>>> import numpy as np
>>> import numpy.linalg as la
>>> np.set_printoptions(precision=3, suppress=True, linewidth=100)
>>> K = np.load("x.npy")
>>> print(K)
[[1 0 0]
 [0 0 1]
 [0 1 0]]
>>> K.sum(axis=1)
array([1, 1, 1])
>>> np.sort(np.abs(la.eigvals(K)))[::-1]
array([1., 1., 1.])
>>> K @ np.ones(3)
array([1., 1., 1.])
>>> la.matrix_power(K, 2)
array([[1, 0, 0],
       [0, 1, 0],
       [0, 0, 1]])
>>> print(la.matrix_power(K, 100))
[[1 0 0]
 [0 1 0]
 [0 0 1]]
>>> pr = np.eye(3)[1]
>>> for _ in range(5):
...     pr = pr @ K
...     print(pr.round(3))
... 
[0. 0. 1.]
[0. 1. 0.]
[0. 0. 1.]
[0. 1. 0.]
[0. 0. 1.]
>>> M2 = K / la.norm(K, axis=1, keepdims=True)
>>> cov = M2 @ M2.T
>>> (cov - 2 * np.eye(3)).round(6).argmax(axis=1)
array([1, 0, 0])
>>> la.norm(M2, axis=1)
array([1., 1., 1.])
>>> X = np.load("sample8.npy")
>>> print(X)
[[4. 1. 0. 0.]
 [0. 4. 1. 0.]
 [0. 0. 4. 1.]
 [0. 0. 0. 4.]]
>>> hat = np.triu(np.array([[4, -2, 7, -2], [8, 3, -7, 7], [0, -5, 2, 3], [1, -9, -4, 2]]), 1) + np.eye(4)
>>> M2 = hat @ X @ la.inv(hat)
>>> hat @ X - X @ hat
array([[  0.,   0.,   5.,   0.],
       [  0.,   0.,   0., -10.],
       [  0.,   0.,   0.,   0.],
       [  0.,   0.,   0.,   0.]])
>>> M2
array([[  4.,   1.,   5., -15.],
       [  0.,   4.,   1., -10.],
       [  0.,   0.,   4.,   1.],
       [  0.,   0.,   0.,   4.]])
>>> print(np.trace(M2), np.trace(X))
16.0 16.0
>>> np.prod(np.diag(X)), np.round(la.det(X), 3)
(np.float64(256.0), np.float64(256.0))
>>> [int(la.matrix_rank(la.matrix_power(X, p))) for p in range(1, 5)]
[4, 4, 4, 4]
>>> la.matrix_power(X - np.diag(np.diag(X)), 4)
array([[0., 0., 0., 0.],
       [0., 0., 0., 0.],
       [0., 0., 0., 0.],
       [0., 0., 0., 0.]])
>>> print(X @ X)
[[16.  8.  1.  0.]
 [ 0. 16.  8.  1.]
 [ 0.  0. 16.  8.]
 [ 0.  0.  0. 16.]]
>>> rng = np.random.default_rng(596)
>>> labels = rng.permutation(4)
>>> print(labels)
[0 3 1 2]
>>> M2 = X[labels][:, labels]
>>> M2
array([[4., 0., 1., 0.],
       [0., 4., 0., 0.],
       [0., 0., 4., 1.],
       [0., 1., 0., 4.]])
>>> np.diag(M2)
array([4., 4., 4., 4.])
>>> np.allclose(M2, X)
False
>>> np.sort(np.abs(la.eigvals(M2)))
array([4., 4., 4., 4.])
>>> data = np.loadtxt("case7.csv", delimiter=",")
>>> data
array([[ -7.,   6.,  -6.,  -1.],
       [-22.,  16., -12.,  -2.],
       [ 10.,  -6.,   9.,   1.],
       [-26.,  12., -14.,   4.]])
>>> np.allclose(data, data.T)
False
>>> np.allclose(data @ data.T, data.T @ data)
False
>>> print((data + data.T) / 2)
[[ -7.   -8.    2.  -13.5]
 [ -8.   16.   -9.    5. ]
 [  2.   -9.    9.   -6.5]
 [-13.5   5.   -6.5   4. ]]
>>> la.matrix_power(data, 2)
array([[-117.,   78.,  -70.,  -15.],
       [-266.,  172., -140.,  -30.],
       [ 126.,  -78.,   79.,   15.],
       [-326.,  168., -170.,    4.]])
>>> vals, evecs = la.eig(data)
>>> print(np.round(data @ evecs[:, 0] - vals[0] * evecs[:, 0], 3) + 0)
[0. 0. 0. 0.]
>>> np.sort(la.eigvals(data @ data))
array([ 9., 16., 49., 64.])
>>> print(vals)
[3. 4. 8. 7.]
>>> np.sort(la.eigvals(la.inv(data)))
array([0.125, 0.143, 0.25 , 0.333])
>>> np.sort(la.eigvals(data.T))
array([3., 4., 7., 8.])
>>> feats = np.load("test19.npy")
>>> feats
array([[-0.1  ,  0.254,  0.04 ],
       [-0.1  ,  0.254,  0.04 ],
       [ 0.291, -0.653, -0.119],
       [-0.291,  0.653,  0.119],
       [ 0.1  , -0.254, -0.04 ],
       [ 0.462, -0.862, -0.197],
       [-0.537,  0.915,  0.235],
       [ 0.716, -0.982, -0.345],
       [-0.1  ,  0.254,  0.04 ],
       [-0.1  ,  0.254,  0.04 ],
       [-0.197,  0.478,  0.08 ],
       [-0.604,  0.949,  0.273]])
>>> cov = np.cov(feats, rowvar=False)
>>> cov
array([[ 0.147, -0.247, -0.066],
       [-0.247,  0.429,  0.11 ],
       [-0.066,  0.11 ,  0.03 ]])
>>> np.median(feats, axis=0)
array([-0.1  ,  0.254,  0.04 ])
>>> np.round(la.eigvalsh(cov)[::-1], 3) + 0
array([0.601, 0.005, 0.   ])
>>> Xc = (feats - feats.mean(axis=0)) / feats.std(axis=0)
>>> Xc.std(axis=0)
array([1., 1., 1.])
>>> beta = la.lstsq(np.delete(Xc, 1, axis=1), Xc[:, 1])[0]
>>> np.abs(beta).argmax()
np.int64(0)
>>> U, sv, VT = la.svd(feats)
>>> sv
array([2.6  , 0.237, 0.009])
>>> M2 = U[:, :2] @ np.diag(sv[:2]) @ VT[:2]
>>> la.matrix_rank(M2)
np.int64(2)
>>> la.matrix_rank(feats, rtol=0.05)
np.int64(2)
>>> round(la.norm(feats - M2) / la.norm(feats), 3)
np.float64(0.004)
>>> m1 = np.loadtxt("out15.csv", delimiter=",")
>>> print(m1)
[[5. 0.]
 [0. 4.]]
>>> # splits into 2 blocks
>>> print(m1.T @ m1)
[[25.  0.]
 [ 0. 16.]]
>>> print(la.norm(m1, axis=0))
[5. 4.]
>>> W1 = np.array([[2, 5], [3, 5]])
>>> beta = np.array([1, 3])
>>> H = np.maximum(m1 @ W1 + beta, 0)
>>> (H > 0).astype(int)
array([[1, 1],
       [1, 1]])
>>> print(H)
[[11. 28.]
 [13. 23.]]
>>> (H > 0).mean(axis=0)
array([1., 1.])
>>> C = np.array([[4, 6], [0, 0]])
>>> (H @ C).round(6).argmax(axis=1)
array([1, 1])
>>> H @ C
array([[44., 66.],
       [52., 78.]])
>>> M2 = m1 + rng.integers(-2, 3, (2, 1)) @ rng.integers(-2, 3, (1, 2))
>>> M2
array([[ 3., -2.],
       [-1.,  3.]])
>>> np.abs(M2 - m1).sum(axis=1)
array([4., 2.])
>>> M2 - m1
array([[-2., -2.],
       [-1., -1.]])
>>> J, _ = la.qr(np.array([[-1.6, -0.9, -0.3], [1.2, -1.1, 0.4], [-0.2, -0.3, 0.2]]))
>>> J
array([[-0.796, -0.572, -0.199],
       [ 0.597, -0.796, -0.103],
       [-0.1  , -0.201,  0.975]])
>>> # orthonormal columns
>>> f = np.array([1, 0, 2])
>>> np.polyval(f, J[0])
array([2.634, 2.327, 2.04 ])
>>> np.array([np.convolve(row, f, "same") for row in J])
array([[-0.572, -1.791, -1.143],
       [-0.796,  1.091, -1.591],
       [-0.201,  0.776, -0.402]])
>>> np.cross(J[0, :3], J[2, :3])
array([-0.597,  0.796,  0.103])
>>> print(np.round(np.correlate(J[0], J[2], "full"), 3) + 0)
[-0.776 -0.397  0.     0.097  0.02 ]
>>> M2 = feats / np.sqrt((feats ** 2).mean(axis=1, keepdims=True))
>>> print(la.norm(M2, axis=1))
[1.732 1.732 1.732 1.732 1.732 1.732 1.732 1.732 1.732 1.732 1.732 1.732]
>>> la.matrix_rank(feats - feats.mean(axis=1, keepdims=True))
np.int64(2)
>>> la.matrix_rank(M2) == la.matrix_rank(feats)
np.True_
>>> la.svd(J, compute_uv=False)
array([1., 1., 1.])
>>> la.pinv(J)
array([[-0.796,  0.597, -0.1  ],
       [-0.572, -0.796, -0.201],
       [-0.199, -0.103,  0.975]])
>>> labels = rng.permutation(3)
>>> labels
array([1, 2, 0])
>>> M2 = J[labels][:, labels]
>>> np.diag(M2)
array([-0.796,  0.975, -0.796])
>>> M2
array([[-0.796, -0.103,  0.597],
       [-0.201,  0.975, -0.1  ],
       [-0.572, -0.199, -0.796]])
>>> np.round(la.det(M2), 3), round(la.det(J[labels]), 3)
(np.float64(1.0), np.float64(1.0))
>>> np.sort(np.abs(la.eigvals(M2)))
array([1., 1., 1.])
>>> round(float(np.trace(M2)), 3)
-0.617
>>> Q, evecs = la.qr(J[:, :2])[0], la.qr(J[:, 2:])[0]
>>> sv = la.svd(Q.T @ evecs, compute_uv=False)
>>> np.round(la.norm(Q @ Q.T - evecs @ evecs.T, 2), 3)
np.float64(1.0)
>>> mat = np.load("data.npy")
>>> mat
array([[ 10,   7,  -1],
       [  7, -10,  -4],
       [ -1,  -4,   0]])
>>> # equal to its transpose
>>> np.all(la.eigvalsh(mat) > 0)
np.False_
>>> U, sv, VT = la.svd(mat)
>>> np.argmax(sv[:-1] / (sv[1:] + 1e-6)) + 1
np.int64(2)
>>> M2 = U[:, :2] @ np.diag(sv[:2]) @ VT[:2]
>>> round(float(la.norm(mat - M2) / la.norm(mat)), 3)
0.031
>>> round(float(la.det(mat)), 3)
-94.0
>>> np.sort(np.abs(la.eigvals(mat)))
array([ 0.567, 12.591, 13.158])
>>> la.matrix_power(mat, 3)
array([[ 1566,  1162,  -166],
       [ 1162, -1754,  -664],
       [ -166,  -664,   -94]])
>>> np.allclose(mat, mat.T)
True
>>> np.allclose(mat @ mat.T, mat.T @ mat)
True
>>> print((mat - mat.T) / 2)
[[0. 0. 0.]
 [0. 0. 0.]
 [0. 0. 0.]]
>>> (mat + mat.T) / 2
array([[ 10.,   7.,  -1.],
       [  7., -10.,  -4.],
       [ -1.,  -4.,   0.]])
>>> mat @ mat
array([[150,   4, -38],
       [  4, 165,  33],
       [-38,  33,  17]])
>>> vals, evecs = la.eigh(mat)
>>> round(vals.sum(), 3), np.trace(mat)
(np.float64(0.0), np.int64(0))
>>> np.unique(vals.round(6) + 0, return_counts=True)[1]
array([1, 1, 1])
>>> (vals > 1e-8).sum(), (vals < -1e-8).sum()
(np.int64(2), np.int64(1))
>>> np.abs(evecs[:, -1]).round(6).argmax()
np.int64(0)
>>> np.abs(evecs[:, -1])
array([0.931, 0.32 , 0.175])
>>> vals, evecs = la.eig(mat)
>>> print(np.round(np.prod(vals), 3))
-94.0
>>> np.sort(la.eigvals(mat @ mat))
array([  0.322, 158.534, 173.144])
>>> np.sort(la.eigvals(mat.T))
array([-13.158,   0.567,  12.591])
>>> np.sort(la.eigvals(la.inv(mat)))
array([-0.076,  0.079,  1.763])
>>> print(np.round(mat @ evecs[:, 0] - vals[0] * evecs[:, 0], 3) + 0)
[0. 0. 0.]
>>> vals
array([ 12.591, -13.158,   0.567])
>>> W0 = np.loadtxt("m.csv", delimiter=",")
>>> print(W0)
[[ 1.     0.     0.     0.   ]
 [ 0.    -0.707 -0.707  0.   ]
 [ 0.     0.707 -0.707  0.   ]
 [ 0.     0.     0.     1.   ]]
>>> # 3 blocks once reordered
>>> x = np.array([1, 1, 2, -3])
>>> np.sort(np.abs(np.degrees(np.angle(la.eigvals(W0)))))
array([  0.,   0., 135., 135.])
>>> np.round(la.norm(x), 3), round(la.norm(W0 @ x), 3)
(np.float64(3.873), np.float64(3.873))
>>> W0.T @ (W0 @ x)
array([ 1.,  1.,  2., -3.])
>>> la.inv(W0)
array([[ 1.   ,  0.   ,  0.   ,  0.   ],
       [ 0.   , -0.707,  0.707,  0.   ],
       [-0.   , -0.707, -0.707, -0.   ],
       [ 0.   ,  0.   ,  0.   ,  1.   ]])
>>> 4 - la.matrix_rank(W0 - np.eye(4), tol=1e-8)
np.int64(2)
